% ipython --no-banner

In [1]: import numpy as np

In [2]: from numpy import linalg as LA

In [3]: np.set_printoptions(precision=2, suppress=True, linewidth=160, sign=" ")

In [4]: mat = np.minimum.outer(np.arange(1, 7), np.arange(1, 7)) * 3

In [5]: mat
Out[5]: 
array([[  3,   3,   3,   3,   3,   3],
       [  3,   6,   6,   6,   6,   6],
       [  3,   6,   9,   9,   9,   9],
       [  3,   6,   9,  12,  12,  12],
       [  3,   6,   9,  12,  15,  15],
       [  3,   6,   9,  12,  15,  18]])

In [6]: vec = np.array([2, 0, 2, 0, 2, 2])

In [7]: np.sign((mat @ vec).round(6))
Out[7]: array([ 1,  1,  1,  1,  1,  1])

In [8]: mat * vec
Out[8]: 
array([[  6,   0,   6,   0,   6,   6],
       [  6,   0,  12,   0,  12,  12],
       [  6,   0,  18,   0,  18,  18],
       [  6,   0,  18,   0,  24,  24],
       [  6,   0,  18,   0,  30,  30],
       [  6,   0,  18,   0,  30,  36]])

In [9]: mat @ np.ones(6)
Out[9]: array([ 18.,  33.,  45.,  54.,  60.,  63.])

In [10]: (mat * vec).sum(axis=1)
Out[10]: array([ 24,  42,  60,  72,  84,  90])

In [11]: mat @ vec
Out[11]: array([ 24,  42,  60,  72,  84,  90])

In [12]: mat @ (2 * vec)
Out[12]: array([  48,   84,  120,  144,  168,  180])

In [13]: LA.norm(mat @ vec) <= LA.norm(mat, 2) * LA.norm(vec) + 1e-9
Out[13]: np.True_

In [14]: (mat @ vec).argmax()
Out[14]: np.int64(5)

In [15]: r0, g = mat[3], mat[1]

In [16]: r0 @ g
Out[16]: np.int64(315)

In [17]: pr = (r0 @ g) / (r0 @ r0) * r0

In [18]: g - pr
Out[18]: array([ 1.31,  2.61,  0.92, -0.77, -0.77, -0.77])

In [19]: np.outer(r0, g)
Out[19]: 
array([[  9,  18,  18,  18,  18,  18],
       [ 18,  36,  36,  36,  36,  36],
       [ 27,  54,  54,  54,  54,  54],
       [ 36,  72,  72,  72,  72,  72],
       [ 36,  72,  72,  72,  72,  72],
       [ 36,  72,  72,  72,  72,  72]])

In [20]: pr
Out[20]: array([ 1.69,  3.39,  5.08,  6.77,  6.77,  6.77])

In [21]: rng = np.random.default_rng(665)

In [22]: labels = rng.permutation(6)

In [23]: B = mat[:, labels] * rng.choice([-1, 1], 6)

In [24]: B
Out[24]: 
array([[ -3,  -3,  -3,  -3,  -3,  -3],
       [ -6,  -6,  -6,  -6,  -3,  -6],
       [ -6,  -9,  -9,  -9,  -3,  -9],
       [ -6, -12, -12, -12,  -3,  -9],
       [ -6, -15, -12, -15,  -3,  -9],
       [ -6, -18, -12, -15,  -3,  -9]])

In [25]: Uu, _, Vt = LA.svd(mat.T @ B)

In [26]: labels
Out[26]: array([ 1,  5,  3,  4,  0,  2])

In [27]: np.allclose(B @ B.T, B.T @ B)
Out[27]: False

In [28]: LA.matrix_power(B, 3)
Out[28]: 
array([[ -4617,  -8289,  -7317,  -7884,  -2457,  -6210],
       [ -8208, -14769, -13014, -14040,  -4374, -11043],
       [-11502, -20682, -18225, -19656,  -6129, -15471],
       [-13716, -24732, -21762, -23490,  -7317, -18468],
       [-15174, -27378, -24084, -26001,  -8100, -20439],
       [-15714, -28377, -24948, -26946,  -8397, -21168]])

In [29]: (B - B.T) / 2
Out[29]: 
array([[ 0. ,  1.5,  1.5,  1.5,  1.5,  1.5],
       [-1.5,  0. ,  1.5,  3. ,  6. ,  6. ],
       [-1.5, -1.5,  0. ,  1.5,  4.5,  1.5],
       [-1.5, -3. , -1.5,  0. ,  6. ,  3. ],
       [-1.5, -6. , -4.5, -6. ,  0. , -3. ],
       [-1.5, -6. , -1.5, -3. ,  3. ,  0. ]])

In [30]: B @ B
Out[30]: 
array([[  99,  189,  162,  180,   54,  135],
       [ 180,  333,  288,  315,   99,  243],
       [ 252,  468,  405,  441,  135,  342],
       [ 306,  549,  486,  522,  162,  414],
       [ 342,  603,  540,  576,  180,  459],
       [ 360,  621,  558,  594,  189,  477]])

In [31]: round(float(LA.det(B)), 2)
Out[31]: -729.0

In [32]: np.trace(B)
Out[32]: np.int64(-42)

In [33]: X = np.load("run18.npy")

In [34]: X
Out[34]: 
array([[ 4,  1,  3],
       [ 0,  0,  0],
       [ 4,  1,  3],
       [ 5,  2,  3],
       [ 5,  2,  3],
       [ 0,  0,  0],
       [ 0,  0,  0],
       [ 1,  0,  4],
       [ 0,  0,  0],
       [ 0,  0,  0],
       [ 4,  1,  3]])

In [35]: # row 2 repeats row 0

In [36]: Ac = X - X.mean(axis=0)

In [37]: Uu, sig, Vt = LA.svd(Ac, full_matrices=False)

In [38]: np.round(sig ** 2 / (sig ** 2).sum(), 2) + 0
Out[38]: array([ 0.9 ,  0.09,  0.  ])

In [39]: sig
Out[39]: array([ 8.79,  2.85,  0.59])

In [40]: round(float((sig ** 2).sum() ** 2 / (sig ** 4).sum()), 2)
Out[40]: 1.22

In [41]: np.round(Ac.mean(axis=0), 2) + 0
Out[41]: array([ 0.,  0.,  0.])

In [42]: np.abs(Vt[-1])
Out[42]: array([ 0.4 ,  0.91,  0.14])

In [43]: F = np.loadtxt("sample2.csv", delimiter=",")

In [44]: F
Out[44]: 
array([[-1., -1., -1., -1.],
       [-1., -2., -2., -2.],
       [-1., -2., -3., -3.],
       [-1., -2., -3., -4.]])

In [45]: # symmetric

In [46]: B = F + rng.integers(-2, 3, (4, 1)) @ rng.integers(-2, 3, (1, 4))

In [47]: B
Out[47]: 
array([[-3.,  3.,  1., -5.],
       [ 1., -6., -4.,  2.],
       [ 1., -6., -5.,  1.],
       [-1., -2., -3., -4.]])

In [48]: np.round(LA.svd(B - F, compute_uv=False), 2) + 0
Out[48]: array([ 10.95,   0.  ,   0.  ,   0.  ])

In [49]: B - F
Out[49]: 
array([[-2.,  4.,  2., -4.],
       [ 2., -4., -2.,  4.],
       [ 2., -4., -2.,  4.],
       [ 0.,  0.,  0.,  0.]])

In [50]: vec = np.array([-8, 3, 6, 0])

In [51]: rhs = F @ vec

In [52]: b, lr = np.zeros(4), 1 / LA.norm(F, 2) ** 2

In [53]: for i in range(40):
    ...:     b -= lr * F.T @ (F @ b - rhs)
    ...:     if i % 10 == 0: print(i, round(LA.norm(F @ b - rhs), 2))
    ...: 
0 4.93
10 4.63
20 4.38
30 4.15

In [54]: np.round(LA.cond(F), 2)
Out[54]: np.float64(29.28)

In [55]: b
Out[55]: array([-0.73,  0.79,  2.18,  2.28])

In [56]: w, evecs = LA.eigh(F)

In [57]: (w > 1e-8).sum(), (w < -1e-8).sum()
Out[57]: (np.int64(0), np.int64(4))

In [58]: w.sum(), np.trace(F)
Out[58]: (np.float64(-10.0), np.float64(-10.0))

In [59]: LA.eigvalsh(F @ F)
Out[59]: array([  0.08,   0.18,   1.  ,  68.74])

In [60]: LA.eigvalsh(F + -1 * np.eye(4))
Out[60]: array([-9.29, -2.  , -1.43, -1.28])

In [61]: np.round(evecs.T @ F @ evecs, 2) + 0
Out[61]: 
array([[-8.29,  0.  ,  0.  ,  0.  ],
       [ 0.  , -1.  ,  0.  ,  0.  ],
       [ 0.  ,  0.  , -0.43,  0.  ],
       [ 0.  ,  0.  ,  0.  , -0.28]])

In [62]: evecs @ np.diag(w) @ evecs.T
Out[62]: 
array([[-1., -1., -1., -1.],
       [-1., -2., -2., -2.],
       [-1., -2., -3., -3.],
       [-1., -2., -3., -4.]])

In [63]: arr = np.load("arr.npy")

In [64]: arr
Out[64]: 
array([[-1,  0,  1,  2],
       [ 3,  4,  5,  6],
       [ 7,  8,  9, 10],
       [11, 12, 13, 14],
       [15, 16, 17, 18]])

In [65]: # rows and columns are dependent

In [66]: [round(float(x), 2) for x in LA.svd(arr, compute_uv=False)[:3]]
Out[66]: [45.85, 2.76, 0.0]

In [67]: LA.cond(arr) > 100
Out[67]: np.True_

In [68]: rank = LA.matrix_rank(arr)

In [69]: rank
Out[69]: np.int64(2)

In [70]: N = LA.svd(arr)[2][rank:].T

In [71]: [int(LA.matrix_rank(np.delete(arr, i, axis=0))) for i in range(5)]
Out[71]: [2, 2, 2, 2, 2]

In [72]: [int(LA.matrix_rank(arr[:, :j + 1])) for j in range(4)]
Out[72]: [1, 2, 2, 2]

In [73]: np.round(arr @ N, 2) + 0
Out[73]: 
array([[ 0.,  0.],
       [ 0.,  0.],
       [ 0.,  0.],
       [ 0.,  0.],
       [ 0.,  0.]])

In [74]: B = arr[0, 0] * arr[1:] - np.outer(arr[1:, 0], arr[0])

In [75]: B
Out[75]: 
array([[  0,  -4,  -8, -12],
       [  0,  -8, -16, -24],
       [  0, -12, -24, -36],
       [  0, -16, -32, -48]])

In [76]: np.flatnonzero(~B.round(6).any(axis=1))
Out[76]: array([], dtype=int64)

In [77]: LA.matrix_rank(B), LA.matrix_rank(arr)
Out[77]: (np.int64(1), np.int64(2))

In [78]: arr[:, 0] / arr[0, 0]
Out[78]: array([  1.,  -3.,  -7., -11., -15.])

In [79]: arr.ravel(order="F")
Out[79]: array([-1,  3,  7, 11, 15,  0,  4,  8, 12, 16,  1,  5,  9, 13, 17,  2,  6, 10, 14, 18])

In [80]: arr.reshape(-1, 2)
Out[80]: 
array([[-1,  0],
       [ 1,  2],
       [ 3,  4],
       [ 5,  6],
       [ 7,  8],
       [ 9, 10],
       [11, 12],
       [13, 14],
       [15, 16],
       [17, 18]])

In [81]: T = arr.reshape(5, 2, -1)

In [82]: T[:, 0]
Out[82]: 
array([[-1,  0],
       [ 3,  4],
       [ 7,  8],
       [11, 12],
       [15, 16]])

In [83]: np.swapaxes(T, 1, 2)[2]
Out[83]: 
array([[  7,   9],
       [  8,  10]])

In [84]: np.einsum("ihd,ihd->ih", T, T)
Out[84]: 
array([[   1,    5],
       [  25,   61],
       [ 113,  181],
       [ 265,  365],
       [ 481,  613]])

In [85]: T.shape
Out[85]: (5, 2, 2)

In [86]: T.sum(axis=1)
Out[86]: 
array([[  0,   2],
       [  8,  10],
       [ 16,  18],
       [ 24,  26],
       [ 32,  34]])

In [87]: P = X @ LA.solve(X.T @ X, X.T)

In [88]: P @ X[:, 0]
Out[88]: array([ 4.,  0.,  4.,  5.,  5.,  0.,  0.,  1.,  0.,  0.,  4.])

In [89]: np.diag(P)
Out[89]: array([ 0.33,  0.  ,  0.33,  0.5 ,  0.5 ,  0.  ,  0.  ,  1.  ,  0.  ,  0.  ,  0.33])

In [90]: np.round(LA.eigvalsh(P), 2) + 0
Out[90]: array([ 0.,  0.,  0.,  0.,  0.,  0.,  0.,  0.,  1.,  1.,  1.])

In [91]: P.round(2) + 0
Out[91]: 
array([[ 0.33,  0.  ,  0.33,  0.  ,  0.  ,  0.  ,  0.  ,  0.  ,  0.  ,  0.  ,  0.33],
       [ 0.  ,  0.  ,  0.  ,  0.  ,  0.  ,  0.  ,  0.  ,  0.  ,  0.  ,  0.  ,  0.  ],
       [ 0.33,  0.  ,  0.33,  0.  ,  0.  ,  0.  ,  0.  ,  0.  ,  0.  ,  0.  ,  0.33],
       [ 0.  ,  0.  ,  0.  ,  0.5 ,  0.5 ,  0.  ,  0.  ,  0.  ,  0.  ,  0.  ,  0.  ],
       [ 0.  ,  0.  ,  0.  ,  0.5 ,  0.5 ,  0.  ,  0.  ,  0.  ,  0.  ,  0.  ,  0.  ],
       [ 0.  ,  0.  ,  0.  ,  0.  ,  0.  ,  0.  ,  0.  ,  0.  ,  0.  ,  0.  ,  0.  ],
       [ 0.  ,  0.  ,  0.  ,  0.  ,  0.  ,  0.  ,  0.  ,  0.  ,  0.  ,  0.  ,  0.  ],
       [ 0.  ,  0.  ,  0.  ,  0.  ,  0.  ,  0.  ,  0.  ,  1.  ,  0.  ,  0.  ,  0.  ],
       [ 0.  ,  0.  ,  0.  ,  0.  ,  0.  ,  0.  ,  0.  ,  0.  ,  0.  ,  0.  ,  0.  ],
       [ 0.  ,  0.  ,  0.  ,  0.  ,  0.  ,  0.  ,  0.  ,  0.  ,  0.  ,  0.  ,  0.  ],
       [ 0.33,  0.  ,  0.33,  0.  ,  0.  ,  0.  ,  0.  ,  0.  ,  0.  ,  0.  ,  0.33]])
